$ python3 -q
>>> import numpy as np
>>> import numpy.linalg as la
>>> np.set_printoptions(precision=1, suppress=True, linewidth=160, legacy="1.25")
>>> def rnd(a):
...     return np.round(a, 1) + 0
... 
>>> m1 = np.loadtxt("arr.csv", delimiter=",")
>>> m1
array([[ 0.1,  0.2,  1.1],
       [ 0.2,  0.4, -0.3],
       [ 0. , -0.1,  0.6],
       [-0.6, -1.2,  0. ],
       [-0.2, -0.4, -0.1],
       [-0.1, -0.1,  0.7],
       [ 0.3,  0.5,  0.1],
       [ 0.2,  0.3, -1.1],
       [ 0.1,  0.2, -1.2],
       [-0.2, -0.4, -0.2],
       [-0.8, -1.6,  0.4],
       [ 0.1,  0.3,  0.1],
       [ 0.8,  1.5,  0.2],
       [ 0.4,  0.8, -0.1],
       [-1.5, -3.2,  0.3]])
>>> D = la.norm(m1[:, None] - m1[None], axis=-1)
>>> rnd(D[:5, :5])
array([[0. , 1.4, 0.6, 1.9, 1.4],
       [1.4, 0. , 1. , 1.8, 0.9],
       [0.6, 1. , 0. , 1.4, 0.8],
       [1.9, 1.8, 1.4, 0. , 0.9],
       [1.4, 0.9, 0.8, 0.9, 0. ]])
>>> (D + 1e9 * np.eye(15)).round(6).argmin(axis=1)
array([ 5,  6,  5, 10,  9,  2, 11,  8,  7,  4,  3,  6, 13,  6, 10])
>>> D.mean(axis=1).argmax()
14
>>> D[14].round(6).argsort(kind="stable")[:4]
array([14, 10,  3,  4])
>>> rnd(la.norm(m1, axis=1))
array([1.1, 0.5, 0.6, 1.3, 0.5, 0.7, 0.6, 1.2, 1.2, 0.5, 1.8, 0.3, 1.7, 0.9, 3.5])
>>> print(rnd(la.norm(m1 - m1.mean(axis=0), axis=1)))
[1.1 0.7 0.6 1.1 0.3 0.7 0.8 1.3 1.3 0.3 1.6 0.5 1.9 1.1 3.3]
>>> Uu, sigma, Vh = la.svd(m1)
>>> rnd(sigma)
array([4.8, 2.2, 0.1])
>>> other = Uu[:, :2] @ np.diag(sigma[:2]) @ Vh[:2]
>>> rnd(other)
array([[ 0.1,  0.2,  1.1],
       [ 0.2,  0.4, -0.3],
       [ 0. , -0.1,  0.6],
       [-0.6, -1.2,  0. ],
       [-0.2, -0.4, -0.1],
       [-0.1, -0.1,  0.7],
       [ 0.3,  0.5,  0.1],
       [ 0.2,  0.3, -1.1],
       [ 0.1,  0.2, -1.2],
       [-0.2, -0.4, -0.2],
       [-0.8, -1.6,  0.4],
       [ 0.1,  0.3,  0.1],
       [ 0.7,  1.5,  0.2],
       [ 0.4,  0.8, -0.1],
       [-1.6, -3.2,  0.3]])
>>> rnd(np.abs(m1 - other).max())
0.1
>>> print(rnd(la.norm(m1 - other) / la.norm(m1)))
0.0
>>> la.matrix_rank(m1, rtol=0.05)
2
>>> u = np.array([5, 5, 3, 4]) + 0.5
>>> E = np.outer(u, u) / (u @ u)
>>> print(rnd(E))
[[0.3 0.3 0.2 0.3]
 [0.3 0.3 0.2 0.3]
 [0.2 0.2 0.1 0.2]
 [0.3 0.3 0.2 0.2]]
>>> x = np.array([1, 3, 0, -1])
>>> rnd((x - E @ x) @ (E @ x))
0.0
>>> rnd(E @ E @ x)
array([1. , 1. , 0.7, 0.8])
>>> print(rnd(la.eigvalsh(2 * E - np.eye(4))))
[-1. -1. -1.  1.]
>>> rnd(np.eye(4) - E)
array([[ 0.7, -0.3, -0.2, -0.3],
       [-0.3,  0.7, -0.2, -0.3],
       [-0.2, -0.2,  0.9, -0.2],
       [-0.3, -0.3, -0.2,  0.8]])
>>> other = np.array([[-1, 2, -1], [-2, 0, 2], [2, 1, -1], [-2, -1, -2]])
>>> la.matrix_rank(E @ other)
1
>>> Uu, sigma, Vh = la.svd(E)
>>> np.argmax(sigma[:-1] / (sigma[1:] + 1e-6)) + 1
1
>>> other = Uu[:, :1] @ np.diag(sigma[:1]) @ Vh[:1]
>>> rnd(other)
array([[0.3, 0.3, 0.2, 0.3],
       [0.3, 0.3, 0.2, 0.3],
       [0.2, 0.2, 0.1, 0.2],
       [0.3, 0.3, 0.2, 0.2]])
>>> print(rnd(np.abs(E - other).max()))
0.0
>>> X = np.load("dump.npy")
>>> print(X)
[[ 1.  -1.  -0.7]
 [ 0.7  1.  -0.8]
 [-0.2  0.8  0. ]
 [-0.5  1.   0.1]
 [-0.3  0.7  0.1]
 [ 0.9 -0.8 -0.8]
 [-0.3 -0.7  0.3]
 [ 0.6  1.  -0.8]
 [ 0.9  0.4 -0.9]
 [ 0.7  1.  -0.8]
 [-0.4 -0.9  0.5]
 [-0.9  0.8  0.8]
 [ 0.6 -0.4 -0.4]
 [-0.1  0.9 -0.1]
 [ 0.9  1.  -0.9]
 [-0.3  1.  -0.1]
 [ 0.6  1.  -0.7]]
>>> P = X @ la.solve(X.T @ X, X.T)
>>> rnd(np.trace(P))
3.0
>>> la.matrix_rank(np.eye(17) - P)
14
>>> idx = X[:, 0] > np.median(X[:, 0])
>>> u = X[idx].mean(axis=0) - X[~idx].mean(axis=0)
>>> rnd(u)
array([ 1. , -0.2, -0.8])
>>> rnd((((X - X.mean(axis=0)) @ u > 0) == idx).mean())
0.8
>>> ((X - X.mean(axis=0)) @ u > 0).astype(int)
array([1, 1, 0, 0, 0, 1, 0, 1, 1, 1, 0, 0, 1, 0, 1, 0, 1])
>>> idx.astype(int)
array([1, 1, 0, 0, 0, 1, 0, 0, 1, 1, 0, 0, 0, 0, 1, 0, 0])
>>> Uu, sigma, Vh = la.svd(E)
>>> evecs = Vh[:(sigma > 1e-8).sum()]
>>> rng = np.random.default_rng(63534)
>>> x = E[0] + 5 * E[3] + rng.integers(2) * np.eye(4)[2]
>>> rnd(x)
array([1.7, 1.7, 1.1, 1.4])
>>> rnd(la.norm(x - evecs.T @ evecs @ x))
0.0
>>> la.matrix_rank(np.vstack([E, x]))
1
>>> rnd(evecs.T @ evecs)
array([[0.3, 0.3, 0.2, 0.3],
       [0.3, 0.3, 0.2, 0.3],
       [0.2, 0.2, 0.1, 0.2],
       [0.3, 0.3, 0.2, 0.2]])
>>> rnd(la.norm(E, axis=1))
array([0.6, 0.6, 0.4, 0.5])
>>> rnd(la.norm(E) ** 2 / la.norm(E, 2) ** 2)
1.0
>>> rnd(E[2] @ E[1])
0.2
>>> rnd(la.norm(E, 2))
1.0
>>> rnd(la.norm(E[2], 1)), rnd(la.norm(E[2], np.inf))
(0.7, 0.2)
>>> print(rnd(la.norm(E, 1)), rnd(la.norm(E, np.inf)))
1.1 1.1
>>> rnd(la.norm(E, "nuc"))
1.0
>>> J = np.load("sample2.npy")
>>> rnd(J)
array([[-0.9,  1.3, -1.2],
       [ 1. , -0.7, -1.6],
       [-1.5, -1.3, -0.3]])
>>> print(rnd(la.norm(J[0] - J[2])))
2.8
>>> rnd(la.norm(J, axis=0))
array([2., 2., 2.])
>>> rnd(la.norm(J[0], 1)), rnd(la.norm(J[0], np.inf))
(3.4, 1.3)
>>> other = np.array([[2, -4, 2, 1], [2, -1, 5, -3], [-1, 2, -2, 5], [0, -1, -1, 0]])
>>> other[-1] = other[0]
>>> feats = other + 0.1 * np.eye(4)
>>> feats
array([[ 2.1, -4. ,  2. ,  1. ],
       [ 2. , -0.9,  5. , -3. ],
       [-1. ,  2. , -1.9,  5. ],
       [ 2. , -4. ,  2. ,  1.1]])
>>> other = la.inv(feats)
>>> rnd(la.det(feats) * other)
array([[-89.3,  -0.4,  -1.8,  88.5],
       [-25.9,  -1.4,  -1.8,  27.7],
       [ 34.4,  -2.2,  -0.7, -34.2],
       [  5.6,  -0.4,  -1.8,  -6.4]])
>>> rnd(other)
array([[ 9.4,  0. ,  0.2, -9.3],
       [ 2.7,  0.1,  0.2, -2.9],
       [-3.6,  0.2,  0.1,  3.6],
       [-0.6,  0. ,  0.2,  0.7]])
>>> A = np.array([[3, 0, 0, 0], [0, 2, -8, 6], [0, -3, -1, -6], [0, 2, 6, 2]])
>>> def softmax(z):
...     e = np.exp(z - z.max(axis=-1, keepdims=True))
...     return e / e.sum(axis=-1, keepdims=True)
... 
>>> rnd(softmax(10 * A[1]))
array([0., 0., 0., 1.])
>>> rnd(softmax(A[1]))
array([0., 0., 0., 1.])
>>> att = A @ A.T / np.sqrt(4)
>>> rnd(softmax(att + np.triu(np.full(att.shape, -np.inf), 1)))
array([[1., 0., 0., 0.],
       [0., 1., 0., 0.],
       [0., 0., 1., 0.],
       [0., 0., 0., 1.]])
>>> rnd(softmax(att)[1] @ A)
array([ 0.,  2., -8.,  6.])
>>> softmax(att).round(6).argmax(axis=1)
array([0, 1, 2, 3])
>>> Uu, sigma, Vh = la.svd(A, full_matrices=False)
>>> (sigma > 1e-8).sum()
4
>>> np.abs(Uu[:, 0]).round(6).argmax()
1
>>> print(np.allclose(Uu * sigma @ Vh, A))
True
>>> rnd(sigma)
array([11.2,  8.3,  3. ,  0.2])
>>> print(rnd(np.abs(Vh[0])))
[0.  0.2 0.8 0.6]
>>> idx = rng.permutation(4)
>>> other = A[:, idx] * rng.choice([-1, 1], 4)
>>> print(other)
[[ 0  0  0 -3]
 [ 2  8 -6  0]
 [-3  1  6  0]
 [ 2 -6 -2  0]]
>>> Uu, _, Vh = la.svd(A.T @ other)
>>> rnd(Uu @ Vh)
array([[ 0.,  0.,  0., -1.],
       [ 1.,  0.,  0.,  0.],
       [ 0., -1.,  0.,  0.],
       [ 0.,  0., -1.,  0.]])
>>> rnd(E @ E)
array([[0.3, 0.3, 0.2, 0.3],
       [0.3, 0.3, 0.2, 0.3],
       [0.2, 0.2, 0.1, 0.2],
       [0.3, 0.3, 0.2, 0.2]])
>>> E.inv()
Traceback (most recent call last):
  File "<python-input-93>", line 1, in <module>
    E.inv()
    ^^^^^
AttributeError: 'numpy.ndarray' object has no attribute 'inv'
>>> np.allclose(E @ E.T, E.T @ E)
True
>>> (E - E.T) / 2
array([[0., 0., 0., 0.],
       [0., 0., 0., 0.],
       [0., 0., 0., 0.],
       [0., 0., 0., 0.]])
>>> P = np.triu(np.array([[6, -1, 0, -5], [3, 1, -3, -4], [-7, -9, -1, -4], [-7, -5, 8, 2]]), 1) + np.eye(4)
>>> other = P @ A @ la.inv(P)
>>> print(np.trace(other), np.trace(A))
6.0 6
>>> P @ A - A @ P
array([[  0.,  -9., -22.,  -1.],
       [  0.,   1., -15., -14.],
       [  0.,  -8., -33., -24.],
       [  0.,   0.,   6.,  32.]])
>>> print(rnd(np.poly(other)))
[  1.  -6.   9. -20.  60.]
>>> print(rnd(la.det(other)))
60.0
